$ ipython --no-banner

In [1]: import numpy as np

In [2]: from numpy import linalg as LA

In [3]: np.set_printoptions(precision=2, suppress=True, linewidth=160, legacy="1.25")

In [4]: rnd = lambda a: np.round(a, 2) + 0

In [5]: f = np.array([1, 3, 2, 0, 0, 2])

In [6]: M = np.array([np.roll(f, i) for i in range(6)])

In [7]: M
Out[7]: 
array([[1, 3, 2, 0, 0, 2],
       [2, 1, 3, 2, 0, 0],
       [0, 2, 1, 3, 2, 0],
       [0, 0, 2, 1, 3, 2],
       [2, 0, 0, 2, 1, 3],
       [3, 2, 0, 0, 2, 1]])

In [8]: A2 = M / np.sqrt((M ** 2).mean(axis=1, keepdims=True))

In [9]: rnd(A2[4])
Out[9]: array([1.15, 0.  , 0.  , 1.15, 0.58, 1.73])

In [10]: LA.matrix_rank(A2) == LA.matrix_rank(M)
Out[10]: True

In [11]: rnd(LA.norm(A2, axis=1))
Out[11]: array([2.45, 2.45, 2.45, 2.45, 2.45, 2.45])

In [12]: rnd(np.sort(np.abs(LA.eigvals(M))))
Out[12]: array([2.  , 2.65, 2.65, 3.61, 3.61, 8.  ])

In [13]: LA.matrix_power(M, 4)
Out[13]: 
array([[633, 660, 694, 740, 729, 640],
       [640, 633, 660, 694, 740, 729],
       [729, 640, 633, 660, 694, 740],
       [740, 729, 640, 633, 660, 694],
       [694, 740, 729, 640, 633, 660],
       [660, 694, 740, 729, 640, 633]])

In [14]: print((M - M.T) / 2)
[[ 0.   0.5  1.   0.  -1.  -0.5]
 [-0.5  0.   0.5  1.   0.  -1. ]
 [-1.  -0.5  0.   0.5  1.   0. ]
 [ 0.  -1.  -0.5  0.   0.5  1. ]
 [ 1.   0.  -1.  -0.5  0.   0.5]
 [ 0.5  1.   0.  -1.  -0.5  0. ]]

In [15]: np.trace(M)
Out[15]: 6
